>>> import numpy as np
>>> from numpy import linalg as LA
>>> np.set_printoptions(suppress=True, linewidth=100)
>>> K = np.loadtxt("test0.csv", delimiter=",")
>>> print(K)
[[ 0.  0. -3.]
 [ 0.  0. -2.]
 [ 0.  0.  0.]]
>>> rank = LA.matrix_rank(K)
>>> rank
np.int64(1)
>>> ns = LA.svd(K)[2][rank:].T
>>> print(np.round(ns @ ns.T, 2))
[[1. 0. 0.]
 [0. 1. 0.]
 [0. 0. 0.]]
>>> print([int(LA.matrix_rank(K[:, :j + 1])) for j in range(3)])
[0, 0, 1]
>>> [int(LA.matrix_rank(np.delete(K, i, axis=0))) for i in range(3)]
[1, 1, 1]
>>> ns.shape
(3, 2)
>>> K @ ns
array([[0., 0.],
       [0., 0.],
       [0., 0.]])
>>> LA.matrix_rank(K.T @ K), LA.matrix_rank(K @ K.T)
(np.int64(1), np.int64(1))
>>> [int(LA.matrix_rank(K[:i])) for i in range(1, len(K) + 1)]
[1, 1, 1]
>>> left, sig, VT = LA.svd(K)
>>> np.argmax(sig[:-1] / (sig[1:] + 1e-6)) + 1
np.int64(1)
>>> sig.round(2)
array([3.61, 0.  , 0.  ])
>>> A2 = left[:, :1] @ np.diag(sig[:1]) @ VT[:1]
>>> round(float(np.abs(K - A2).max()), 2)
0.0
>>> round(float(LA.norm(K - A2) / LA.norm(K)), 2)
0.0
>>> print(round(LA.norm(K - A2, 2), 2), sig[1])
0.0 0.0
>>> LA.matrix_rank(K, rtol=0.05)
np.int64(1)
>>> rng = np.random.default_rng(58)
>>> A2 = K + rng.integers(-2, 3, (3, 1)) @ rng.integers(-2, 3, (1, 3))
>>> A2
array([[ 0.,  0., -3.],
       [-2., -2., -1.],
       [ 0.,  0.,  0.]])
>>> np.abs(A2 - K).sum(axis=1)
array([0., 5., 0.])
>>> m1 = np.array([[0, 0, 0],
...     [0, 18, 18],
...     [0, 6, 6],
...     [0, 10, 10],
...     [0, 2, 2],
...     [0, 18, 18],
...     [0, 0, 0],
...     [0, 8, 8],
...     [0, 14, 14],
...     [0, 18, 18],
...     [0, 18, 18],
...     [0, 0, 0],
...     [0, 10, 10],
...     [0, 4, 4],
...     [0, 2, 2],
...     [0, 2, 2],
...     [0, 8, 8],
...     [0, 4, 4],
...     [0, 4, 4]])
>>> left, sig, VT = LA.svd(m1)
>>> sig.round(2) + 0
array([61.9,  0. ,  0. ])
>>> A2 = left[:, :1] @ np.diag(sig[:1]) @ VT[:1]
>>> LA.matrix_rank(m1, rtol=0.05)
np.int64(1)
>>> A2.round(2)
array([[ 0.,  0.,  0.],
       [ 0., 18., 18.],
       [ 0.,  6.,  6.],
       [ 0., 10., 10.],
       [ 0.,  2.,  2.],
       [ 0., 18., 18.],
       [ 0.,  0.,  0.],
       [ 0.,  8.,  8.],
       [ 0., 14., 14.],
       [ 0., 18., 18.],
       [ 0., 18., 18.],
       [ 0.,  0.,  0.],
       [ 0., 10., 10.],
       [ 0.,  4.,  4.],
       [ 0.,  2.,  2.],
       [ 0.,  2.,  2.],
       [ 0.,  8.,  8.],
       [ 0.,  4.,  4.],
       [ 0.,  4.,  4.]])
>>> LA.matrix_rank(A2)
np.int64(1)
>>> left, sig, VT = LA.svd(m1)
>>> vecs = VT[:(sig > 1e-8).sum()]
>>> x0 = m1[5] + 2 * m1[12] + rng.integers(2) * np.eye(3)[1]
>>> print(x0)
[ 0. 39. 38.]
>>> print(LA.matrix_rank(np.vstack([m1, x0])))
2
>>> np.round(m1.mean(axis=0), 2)
array([0.  , 7.68, 7.68])
>>> round(LA.norm(m1), 2)
np.float64(61.9)
>>> print(m1.sum(axis=0))
[  0 146 146]
>>> LA.matrix_rank(m1)
np.int64(1)
>>> F = np.loadtxt("block16.csv", delimiter=",")
>>> F
array([[0.5, 0.5, 0. ],
       [0. , 0.5, 0.5],
       [0. , 0. , 1. ]])
>>> np.prod(np.diag(F)), round(LA.det(F), 2)
(np.float64(0.25), np.float64(0.25))
>>> np.round(np.sort(LA.eigvals(F)), 2)
array([0.5, 0.5, 1. ])
>>> hat = np.triu(np.array([[0, 1, 3], [3, 0, 2], [3, -1, -1]]), 1) + np.eye(3)
>>> A2 = hat @ F @ LA.inv(hat)
>>> A2
array([[0.5, 0.5, 1. ],
       [0. , 0.5, 1.5],
       [0. , 0. , 1. ]])
>>> LA.matrix_rank(A2)
np.int64(3)
>>> x0 = np.array([-2, 2, -1])
>>> h1 = np.maximum(A2 @ x0, 0)
>>> h1
array([0., 0., 0.])
>>> A2 * (h1 > 1e-9)[:, None]
array([[0., 0., 0.],
       [0., 0., 0.],
       [0., 0., 0.]])
>>> np.round(np.tanh(A2 @ x0), 2)
array([-0.76, -0.46, -0.76])
>>> np.maximum(A2 @ (3 * x0), 0)
array([0., 0., 0.])
>>> left, sig, VT = LA.svd(F, full_matrices=False)
>>> np.round(sig / sig[0], 2)
array([1.  , 0.67, 0.24])
>>> np.round(left.T @ F @ VT.T, 2) + 0
array([[1.15, 0.  , 0.  ],
       [0.  , 0.77, 0.  ],
       [0.  , 0.  , 0.28]])
>>> print(np.round(left.T @ left, 2) + 0)
[[1. 0. 0.]
 [0. 1. 0.]
 [0. 0. 1.]]
>>> np.round(np.cumsum(sig ** 2) / np.sum(sig ** 2), 2)
array([0.67, 0.96, 1.  ])
>>> left.shape, sig.shape, VT.shape
((3, 3), (3,), (3, 3))
>>> feats = np.loadtxt("layer14.csv", delimiter=",")
>>> feats
array([[ 0.,  8.,  8.,  4.],
       [ 0.,  8.,  8.,  4.],
       [ 0., -8., -8., -4.]])
>>> rank = LA.matrix_rank(feats)
>>> rank
np.int64(1)
>>> ns = LA.svd(feats)[2][rank:].T
>>> ns.shape
(4, 3)
>>> [int(LA.matrix_rank(feats[:i])) for i in range(1, len(feats) + 1)]
[1, 1, 1]
>>> np.round(ns @ ns.T, 2) + 0
array([[ 1.  ,  0.  ,  0.  ,  0.  ],
       [ 0.  ,  0.56, -0.44, -0.22],
       [ 0.  , -0.44,  0.56, -0.22],
       [ 0.  , -0.22, -0.22,  0.89]])
>>> [int(LA.matrix_rank(feats[:, :j + 1])) for j in range(4)]
[0, 1, 1, 1]
>>> left, sig, VT = LA.svd(feats)
>>> print(np.argmax(sig[:-1] / (sig[1:] + 1e-6)) + 1)
1
>>> A2 = left[:, :1] @ np.diag(sig[:1]) @ VT[:1]
>>> print(round(LA.norm(feats - A2) / LA.norm(feats), 2))
0.0
>>> np.abs(feats - A2).max()
np.float64(0.0)
>>> LA.matrix_rank(feats, rtol=0.05)
np.int64(1)
>>> np.argsort(-LA.norm(feats, axis=0).round(6), kind="stable")[:3]
array([1, 2, 3])
>>> print([round(float(x), 2) for x in LA.svd(feats, compute_uv=False)[:3]])
[20.78, 0.0, 0.0]
>>> print(round(LA.norm(feats, 2) / LA.norm(feats), 2))
1.0
>>> LA.matrix_rank(feats, rtol=0.1)
np.int64(1)
>>> arr = np.loadtxt("run1.csv", delimiter=",")
>>> arr
array([[ 0.,  0.,  2.],
       [ 0.,  0., -2.],
       [ 2., -2.,  0.]])
>>> left, sig, VT = LA.svd(arr)
>>> vecs = VT[:(sig > 1e-8).sum()]
>>> x0 = arr[1] + -1 * arr[0] + rng.integers(2) * np.eye(3)[0]
>>> x0
array([ 0.,  0., -4.])
>>> round(LA.norm(x0 - vecs.T @ vecs @ x0), 2)
np.float64(0.0)
>>> np.round(vecs.T @ vecs, 2)
array([[ 0.5, -0.5,  0. ],
       [-0.5,  0.5,  0. ],
       [ 0. ,  0. ,  1. ]])
>>> np.allclose(vecs.T @ vecs @ x0, x0)
True
>>> evals, vecs = LA.eigh(arr)
>>> np.round(vecs.T @ arr @ vecs, 2) + 0
array([[-2.83,  0.  ,  0.  ],
       [ 0.  ,  0.  ,  0.  ],
       [ 0.  ,  0.  ,  2.83]])
>>> np.round(LA.eigvalsh(arr + 5 * np.eye(3)), 2)
array([2.17, 5.  , 7.83])
>>> np.unique(evals.round(6) + 0, return_counts=True)[1]
array([1, 1, 1])
>>> evals.sum(), np.trace(arr)
(np.float64(0.0), np.float64(0.0))
>>> np.round(LA.svd(arr, compute_uv=False), 2)
array([2.83, 2.83, 0.  ])
>>> LA.lstsq(feats[:-1].T, feats[-1])[2]
np.int32(1)
>>> np.allclose(feats[:-1].T @ LA.lstsq(feats[:-1].T, feats[-1])[0], feats[-1])
True
>>> evals, vecs = LA.eigh(arr)
>>> x0 = np.array([2, 2, -2])
>>> np.abs(arr).sum(axis=1).max(), np.round(np.abs(evals).max(), 2)
(np.float64(4.0), np.float64(2.83))
>>> np.round(LA.eigvalsh(arr[1:, 1:]), 2)
array([-2.,  2.])
>>> (np.sign(vecs[:, -1].round(6)) == np.sign(vecs[0, -1].round(6))).astype(int)
array([1, 0, 1])
>>> np.round(vecs * np.abs(evals) @ vecs.T, 2) + 0
array([[ 1.41, -1.41,  0.  ],
       [-1.41,  1.41,  0.  ],
       [ 0.  ,  0.  ,  2.83]])
>>> np.argsort(-LA.norm(arr, axis=0).round(6), kind="stable")[:3]
array([2, 0, 1])
>>> LA.matrix_rank(arr, rtol=0.1)
np.int64(2)
>>> [round(float(x), 2) for x in LA.svd(arr, compute_uv=False)[:3]]
[2.83, 2.83, 0.0]
>>> np.round(LA.norm(arr, 2) / LA.norm(arr), 2)
np.float64(0.71)
>>> J = np.load("arr.npy")
>>> J
array([[ 2,  0,  0, -1],
       [ 0,  0, -2,  0],
       [ 0,  1,  2,  0],
       [ 0,  0,  0, -1]])
>>> A2 = F / LA.norm(F, axis=1, keepdims=True)
>>> cov = A2 @ A2.T
>>> print(np.argwhere(np.triu(np.abs(cov) > 0.95, 1)))
[]
>>> (cov - 2 * np.eye(3)).round(6).argmax(axis=1)
array([1, 2, 1])
>>> np.round(LA.norm(A2, axis=1), 2)
array([1., 1., 1.])
>>> round(float(np.degrees(np.arccos(np.clip(cov[1, 0], -1, 1)))), 2)
60.0
>>> cov.round(2)
array([[1.  , 0.5 , 0.  ],
       [0.5 , 1.  , 0.71],
       [0.  , 0.71, 1.  ]])
>>> rank = LA.matrix_rank(m1)
>>> rank
np.int64(1)
>>> ns = LA.svd(m1)[2][rank:].T
>>> np.round(ns @ ns.T, 2)
array([[ 1. ,  0. ,  0. ],
       [ 0. ,  0.5, -0.5],
       [ 0. , -0.5,  0.5]])
>>> [int(LA.matrix_rank(m1[:i])) for i in range(1, len(m1) + 1)]
[0, 1, 1, 1, 1, 1, 1, 1, 1, 1, 1, 1, 1, 1, 1, 1, 1, 1, 1]
>>> np.allclose(m1 @ ns, 0)
True
>>> [int(LA.matrix_rank(m1[:, :j + 1])) for j in range(3)]
[0, 1, 1]
>>> u = np.array([-3, 1, -2, -1])
>>> A2 = J + np.outer(u, np.eye(4)[0])
>>> round(float(LA.det(A2) / LA.det(J)), 2), round(float(1 + LA.solve(J, u)[0]), 2)
(-0.0, 0.0)
>>> A2 = LA.inv(J)
>>> round(LA.cond(J), 2)
np.float64(4.27)
>>> np.round(LA.det(J) * A2, 2)
array([[-2., -0., -0.,  2.],
       [-0., -4., -4., -0.],
       [ 0.,  2.,  0.,  0.],
       [ 0.,  0.,  0.,  4.]])
>>> print(J @ A2)
[[1. 0. 0. 0.]
 [0. 1. 0. 0.]
 [0. 0. 1. 0.]
 [0. 0. 0. 1.]]
>>> round(LA.det(J) * LA.det(A2), 2)
np.float64(1.0)
>>> np.round(LA.slogdet(J)[0], 2)
np.float64(-1.0)
>>> W1 = np.array([[8, 2, -5, 4, 2],
...     [-9, 6, -3, 6, -9],
...     [9, 0, -2, -4, -5],
...     [-5, 3, 1, -8, 7]])
>>> c = np.array([8, 0, -8, 9, 5])
>>> hid = np.maximum(J @ W1 + c, 0)
>>> hid
array([[29,  1,  0, 25,  2],
       [ 0,  0,  0, 17, 15],
       [17,  6,  0,  7,  0],
       [13,  0,  0, 17,  0]])
>>> cent = np.array([[-6, -5, -1], [9, 9, 7], [2, -7, -6], [7, 4, -8], [-7, 4, -2]])
>>> print(hid @ cent)
[[  -4  -28 -226]
 [  14  128 -166]
 [   1   -3  -31]
 [  41    3 -149]]
>>> data = np.tril(np.array([[2, 5, 2], [0, 1, 2], [5, 3, 3]]), -1) + np.eye(3, dtype=int)
>>> data
array([[1, 0, 0],
       [0, 1, 0],
       [5, 3, 1]])
>>> idx = rng.permutation(3)
>>> idx
array([1, 0, 2])
>>> A2 = data[idx][:, idx]
>>> np.diag(A2)
array([1, 1, 1])
>>> hat = np.triu(np.array([[0, 2, 3], [0, 3, 0], [3, 0, 3]]), 1) + np.eye(3)
>>> A2 = hat @ data @ LA.inv(hat)
>>> LA.matrix_rank(A2)
np.int64(3)
>>> A2
array([[ 16., -21., -45.],
       [  0.,   1.,   0.],
       [  5.,  -7., -14.]])
>>> E = -2 * np.eye(3) + np.ones((3, 3))
>>> E
array([[-1.,  1.,  1.],
       [ 1., -1.,  1.],
       [ 1.,  1., -1.]])
>>> evals, vecs = LA.eigh(E)
>>> x0 = np.array([8, 7, 7])
>>> (np.sign(vecs[:, -1].round(6)) == np.sign(vecs[0, -1].round(6))).astype(int)
array([1, 1, 1])
>>> print(np.abs(E).sum(axis=1).max(), round(float(np.abs(evals).max()), 2))
3.0 2.0
>>> round(float(x0 @ E @ x0 / (x0 @ x0)), 2), round(float(evals[0]), 2), evals[-1]
(0.99, -2.0, np.float64(1.0))
>>> np.round(LA.eigvalsh(E[1:, 1:]), 2)
array([-2.,  0.])
>>> np.round(vecs * np.maximum(evals, 0) @ vecs.T, 2)
array([[0.33, 0.33, 0.33],
       [0.33, 0.33, 0.33],
       [0.33, 0.33, 0.33]])
